% ipython --no-banner

In [1]: import numpy as np

In [2]: import numpy.linalg as la

In [3]: np.set_printoptions(suppress=True, linewidth=140)

In [4]: data = np.load("run10.npy")

In [5]: data
Out[5]: 
array([[3, 0],
       [2, 3]])

In [6]: f = np.array([-2, 1])

In [7]: out = data + np.outer(f, np.eye(2)[0])

In [8]: la.matrix_rank(out - data)
Out[8]: np.int64(1)

In [9]: la.matrix_rank(la.inv(out) - la.inv(data), tol=1e-8)
Out[9]: np.int64(1)

In [10]: out
Out[10]: 
array([[1., 0.],
       [3., 3.]])

In [11]: vec = np.array([-2, 1])

In [12]: rhs = data @ vec

In [13]: rhs
Out[13]: array([-6, -1])

In [14]: np.round(la.solve(data, rhs), 2)
Out[14]: array([-2.,  1.])

In [15]: print(np.round(la.solve(data, data[:, 0]), 2) + 0)
[1. 0.]

In [16]: print(np.round(la.solve(data, -1 * rhs), 2))
[ 2. -1.]

In [17]: J = np.cumsum(np.array([[1, 1, -3],
    ...:     [1, -1, 0],
    ...:     [-1, 0, 2],
    ...:     [0, 3, -3],
    ...:     [-2, -3, 1],
    ...:     [1, 2, -1],
    ...:     [3, 0, -2],
    ...:     [-2, 2, -2],
    ...:     [1, -2, -2],
    ...:     [1, -3, -1],
    ...:     [1, -2, 3],
    ...:     [2, 0, -1],
    ...:     [0, 0, 0]]), axis=0)

In [18]: J
Out[18]: 
array([[  1,   1,  -3],
       [  2,   0,  -3],
       [  1,   0,  -1],
       [  1,   3,  -4],
       [ -1,   0,  -3],
       [  0,   2,  -4],
       [  3,   2,  -6],
       [  1,   4,  -8],
       [  2,   2, -10],
       [  3,  -1, -11],
       [  4,  -3,  -8],
       [  6,  -3,  -9],
       [  6,  -3,  -9]])

In [19]: # row 12 repeats row 11

In [20]: labels = J[:, 0] > np.median(J[:, 0])

In [21]: f = J[labels].mean(axis=0) - J[~labels].mean(axis=0)

In [22]: np.argsort(-np.abs(f).round(6), kind="stable")
Out[22]: array([2, 0, 1])

In [23]: labels.astype(int)
Out[23]: array([0, 0, 0, 0, 0, 0, 1, 0, 0, 1, 1, 1, 1])

In [24]: ((J - J.mean(axis=0)) @ f > 0).astype(int)
Out[24]: array([0, 0, 0, 0, 0, 0, 0, 0, 1, 1, 1, 1, 1])

In [25]: W2 = J[[2, 0]].astype(float)

In [26]: for _ in range(3):
    ...:     labels = la.norm(J[:, None] - W2, axis=-1).argmin(axis=1)
    ...:     W2 = np.array([J[labels == j].mean(axis=0) for j in range(2)])
    ...: 

In [27]: labels
Out[27]: array([0, 0, 0, 0, 0, 0, 1, 1, 1, 1, 1, 1, 1])

In [28]: W2.round(2)
Out[28]: 
array([[ 0.67,  1.  , -3.  ],
       [ 3.57, -0.29, -8.71]])

In [29]: la.matrix_rank(data - data[0, 0] * np.eye(2))
Out[29]: np.int64(1)

In [30]: np.round(np.sort(la.eigvals(data)), 2)
Out[30]: array([3., 3.])

In [31]: vec = np.array([1, 3, 3])

In [32]: rhs = J @ vec

In [33]: beta, lr = np.zeros(3), 1 / la.norm(J, 2) ** 2

In [34]: for i in range(60):
    ...:     beta -= lr * J.T @ (J @ beta - rhs)
    ...:     if i % 10 == 0: print(i, round(la.norm(J @ beta - rhs), 2))
    ...: 
0 16.59
10 9.71
20 7.72
30 6.51
40 5.53
50 4.7

In [35]: print(np.round(la.cond(J), 2))
7.88

In [36]: beta.round(2)
Out[36]: array([0.01, 2.42, 2.62])

In [37]: E = np.array([[-0.8, 0.9, -1.1], [0.3, -0.1, 1.4]])

In [38]: rng = np.random.default_rng(225079)

In [39]: E[1] = E[0] + 0.05 * rng.normal(size=3)

In [40]: E.round(2)
Out[40]: 
array([[-0.8 ,  0.9 , -1.1 ],
       [-0.86,  0.87, -1.06]])

In [41]: left, s, Vh = la.svd(E)

In [42]: print(np.argmax(s[:-1] / (s[1:] + 1e-6)) + 1)
1

In [43]: out = left[:, :1] @ np.diag(s[:1]) @ Vh[:1]

In [44]: round(float(np.abs(E - out).max()), 2)
Out[44]: 0.03

In [45]: np.round(la.norm(E) ** 2 / la.norm(E, 2) ** 2, 2)
Out[45]: np.float64(1.0)

In [46]: np.round(la.norm(E, axis=0), 2)
Out[46]: array([1.17, 1.25, 1.53])

In [47]: la.norm(E, axis=2)
AxisError: axis 2 is out of bounds for array of dimension 2


In [48]: print(la.norm(E, axis=1).argmax())
0

In [49]: np.round(la.norm(E, 2), 2)
Out[49]: np.float64(2.3)

In [50]: th = np.radians(60)

In [51]: r_ = np.eye(3)

In [52]: r_[1, 1] = r_[0, 0] = np.cos(th)

In [53]: r_[1, 0], r_[0, 1] = -np.sin(th), np.sin(th)

In [54]: print(r_.round(2))
[[ 0.5   0.87  0.  ]
 [-0.87  0.5   0.  ]
 [ 0.    0.    1.  ]]

In [55]: out = E @ r_.T

In [56]: np.allclose(E @ E.T, out @ out.T)
Out[56]: True

In [57]: np.round(np.abs(out - E).max(axis=0), 2)
Out[57]: array([1.19, 0.31, 0.  ])

In [58]: np.round(la.svd(E, compute_uv=False), 2), np.round(la.svd(out, compute_uv=False), 2)
Out[58]: (array([2.3 , 0.05]), array([2.3 , 0.05]))

In [59]: out.round(2)
Out[59]: 
array([[ 0.38,  1.14, -1.1 ],
       [ 0.33,  1.18, -1.06]])

In [60]: [round(float(x), 2) for x in la.svd(E, compute_uv=False)[:3]]
Out[60]: [2.3, 0.05]

In [61]: round(la.norm(E, 2) / la.norm(E), 2)
Out[61]: np.float64(1.0)

In [62]: la.cond(E) > 100
Out[62]: np.False_

In [63]: W0 = np.array([[-1.2, -0.6, -0.3],
    ...:     [1.0, 0.9, -0.4],
    ...:     [0.1, -0.4, -0.9],
    ...:     [-0.1, -0.3, -0.3]])

In [64]: W0[0] = W0[3] + 0.05 * rng.normal(size=3)

In [65]: W0.round(2)
Out[65]: 
array([[-0.23, -0.26, -0.23],
       [ 1.  ,  0.9 , -0.4 ],
       [ 0.1 , -0.4 , -0.9 ],
       [-0.1 , -0.3 , -0.3 ]])

In [66]: evals, evecs = la.eig(data)

In [67]: np.round(np.sort(la.eigvals(la.inv(data))), 2)
Out[67]: array([0.33, 0.33])

In [68]: np.round(np.sort(la.eigvals(data.T)), 2)
Out[68]: array([3., 3.])

In [69]: np.prod(evals)
Out[69]: np.float64(9.0)

In [70]: data @ evecs[:, 0] - evals[0] * evecs[:, 0]
Out[70]: array([0., 0.])

In [71]: f, r1 = W0[2], W0[1]

In [72]: print(round(float(f @ f), 2))
0.98

In [73]: p = (f @ r1) / (f @ f) * f

In [74]: p.round(2)
Out[74]: array([ 0.01, -0.04, -0.09])

In [75]: np.round(np.outer(f, r1), 2)
Out[75]: 
array([[ 0.1 ,  0.09, -0.04],
       [-0.4 , -0.36,  0.16],
       [-0.9 , -0.81,  0.36]])

In [76]: gram = data.T @ data

In [77]: la.matrix_rank(gram)
Out[77]: np.int64(2)

In [78]: (data @ data.T).shape
Out[78]: (2, 2)

In [79]: np.trace(gram), (data ** 2).sum()
Out[79]: (np.int64(22), np.int64(22))

In [80]: np.round(la.svd(data, compute_uv=False) ** 2, 2)
Out[80]: array([17.32,  4.68])

In [81]: proj = W0 @ la.solve(W0.T @ W0, W0.T)

In [82]: round(np.trace(proj), 2)
Out[82]: np.float64(3.0)

In [83]: print(np.round(la.eigvalsh(proj), 2) + 0)
[0. 1. 1. 1.]

In [84]: left, s, Vh = la.svd(W0)

In [85]: s.round(2)
Out[85]: array([1.44, 1.1 , 0.08])

In [86]: np.argmax(s[:-1] / (s[1:] + 1e-6)) + 1
Out[86]: np.int64(2)

In [87]: out = left[:, :2] @ np.diag(s[:2]) @ Vh[:2]

In [88]: print(la.matrix_rank(out))
2

In [89]: round(float(la.norm(W0 - out, 2)), 2), np.round(s[2], 2)
Out[89]: (0.08, np.float64(0.08))

In [90]: m1 = np.loadtxt("data.csv", delimiter=",")

In [91]: m1
Out[91]: 
array([[ 9., 24., 24.],
       [15., 40., 40.],
       [12., 32., 32.],
       [ 6., 16., 16.]])

In [92]: left, s, Vh = la.svd(m1)

In [93]: evecs = Vh[:(s > 1e-8).sum()]

In [94]: vec = m1[2] + 5 * m1[1] + rng.integers(2) * np.eye(3)[2]

In [95]: vec
Out[95]: array([ 87., 232., 233.])

In [96]: np.round(la.norm(vec - evecs.T @ evecs @ vec), 2)
Out[96]: np.float64(0.73)

In [97]: np.allclose(evecs.T @ evecs @ vec, vec)
Out[97]: False

In [98]: out = np.array([[8, 1, 0], [-9, -7, 1], [-4, 9, 8]])

In [99]: print(np.einsum("ik,kj->ij", m1, out))
[[-240.   57.  216.]
 [-400.   95.  360.]
 [-320.   76.  288.]
 [-160.   38.  144.]]

In [100]: np.einsum("ik,kj->ji", m1, out)
Out[100]: 
array([[-240., -400., -320., -160.],
       [  57.,   95.,   76.,   38.],
       [ 216.,  360.,  288.,  144.]])

In [101]: np.einsum("ij,ij->i", m1, m1)
Out[101]: array([1233., 3425., 2192.,  548.])

In [102]: left, s, Vh = la.svd(m1)

In [103]: s.round(2) + 0
Out[103]: array([86.01,  0.  ,  0.  ])

In [104]: np.argmax(s[:-1] / (s[1:] + 1e-6)) + 1
Out[104]: np.int64(1)

In [105]: out = left[:, :1] @ np.diag(s[:1]) @ Vh[:1]

In [106]: print(la.matrix_rank(out))
1

In [107]: la.matrix_rank(m1, rtol=0.05)
Out[107]: np.int64(1)

In [108]: round(float(la.norm(m1 - out, 2)), 2), np.round(s[1], 2)
Out[108]: (0.0, np.float64(0.0))

In [109]: out.round(2)
Out[109]: 
array([[ 9., 24., 24.],
       [15., 40., 40.],
       [12., 32., 32.],
       [ 6., 16., 16.]])

In [110]: print(round(la.norm(m1 - out) / la.norm(m1), 2))
0.0

In [111]: A, _ = la.qr(np.array([[0.0, 1.9, -0.9, -1.8, -0.5, -0.2, -0.5],
     ...:     [-0.5, -1.7, 0.7, 0.6, 0.6, -0.2, -0.2],
     ...:     [-0.8, -0.3, -0.8, 1.3, 0.3, 1.1, 1.6],
     ...:     [-0.1, -0.5, 0.8, -0.1, -0.5, -0.4, 0.6],
     ...:     [-2.2, -0.7, 2.2, 0.2, 1.1, 0.4, 0.3],
     ...:     [-0.6, 0.3, 1.0, -2.5, 0.7, -0.7, 0.0],
     ...:     [0.2, -1.1, -0.2, -0.9, -0.6, -1.3, 0.6]]))

In [112]: A.round(2) + 0
Out[112]: 
array([[ 0.  ,  0.68, -0.21,  0.36, -0.29,  0.2 , -0.49],
       [ 0.2 , -0.54, -0.08,  0.15,  0.28,  0.09, -0.74],
       [ 0.32,  0.  , -0.81, -0.04,  0.02, -0.47,  0.12],
       [ 0.04, -0.17,  0.32, -0.03, -0.67, -0.61, -0.24],
       [ 0.89,  0.04,  0.19, -0.13, -0.2 ,  0.32,  0.13],
       [ 0.24,  0.19,  0.34,  0.63,  0.44, -0.42,  0.14],
       [-0.08, -0.42, -0.19,  0.66, -0.4 ,  0.29,  0.32]])

In [113]: # columns are unit length and at right angles

In [114]: np.round(la.norm(A, axis=0), 2)
Out[114]: array([1., 1., 1., 1., 1., 1., 1.])

In [115]: out = la.invert(A)
AttributeError: module 'numpy.linalg' has no attribute 'invert'


In [116]: out = la.inv(A)

In [117]: round(la.cond(A), 2)
Out[117]: np.float64(1.0)

In [118]: round(la.slogdet(A)[0], 2)
Out[118]: np.float64(1.0)

In [119]: print(out.round(2) + 0)
[[ 0.    0.2   0.32  0.04  0.89  0.24 -0.08]
 [ 0.68 -0.54  0.   -0.17  0.04  0.19 -0.42]
 [-0.21 -0.08 -0.81  0.32  0.19  0.34 -0.19]
 [ 0.36  0.15 -0.04 -0.03 -0.13  0.63  0.66]
 [-0.29  0.28  0.02 -0.67 -0.2   0.44 -0.4 ]
 [ 0.2   0.09 -0.47 -0.61  0.32 -0.42  0.29]
 [-0.49 -0.74  0.12 -0.24  0.13  0.14  0.32]]

In [120]: np.round(A @ out, 2) + 0
Out[120]: 
array([[1., 0., 0., 0., 0., 0., 0.],
       [0., 1., 0., 0., 0., 0., 0.],
       [0., 0., 1., 0., 0., 0., 0.],
       [0., 0., 0., 1., 0., 0., 0.],
       [0., 0., 0., 0., 1., 0., 0.],
       [0., 0., 0., 0., 0., 1., 0.],
       [0., 0., 0., 0., 0., 0., 1.]])

In [121]: print(np.round(la.det(A) * la.det(out), 2))
1.0

In [122]: print(np.round(la.det(A) * out, 2) + 0)
[[ 0.    0.2   0.32  0.04  0.89  0.24 -0.08]
 [ 0.68 -0.54  0.   -0.17  0.04  0.19 -0.42]
 [-0.21 -0.08 -0.81  0.32  0.19  0.34 -0.19]
 [ 0.36  0.15 -0.04 -0.03 -0.13  0.63  0.66]
 [-0.29  0.28  0.02 -0.67 -0.2   0.44 -0.4 ]
 [ 0.2   0.09 -0.47 -0.61  0.32 -0.42  0.29]
 [-0.49 -0.74  0.12 -0.24  0.13  0.14  0.32]]

In [123]: np.round(la.inv(out), 2) + 0
Out[123]: 
array([[ 0.  ,  0.68, -0.21,  0.36, -0.29,  0.2 , -0.49],
       [ 0.2 , -0.54, -0.08,  0.15,  0.28,  0.09, -0.74],
       [ 0.32,  0.  , -0.81, -0.04,  0.02, -0.47,  0.12],
       [ 0.04, -0.17,  0.32, -0.03, -0.67, -0.61, -0.24],
       [ 0.89,  0.04,  0.19, -0.13, -0.2 ,  0.32,  0.13],
       [ 0.24,  0.19,  0.34,  0.63,  0.44, -0.42,  0.14],
       [-0.08, -0.42, -0.19,  0.66, -0.4 ,  0.29,  0.32]])
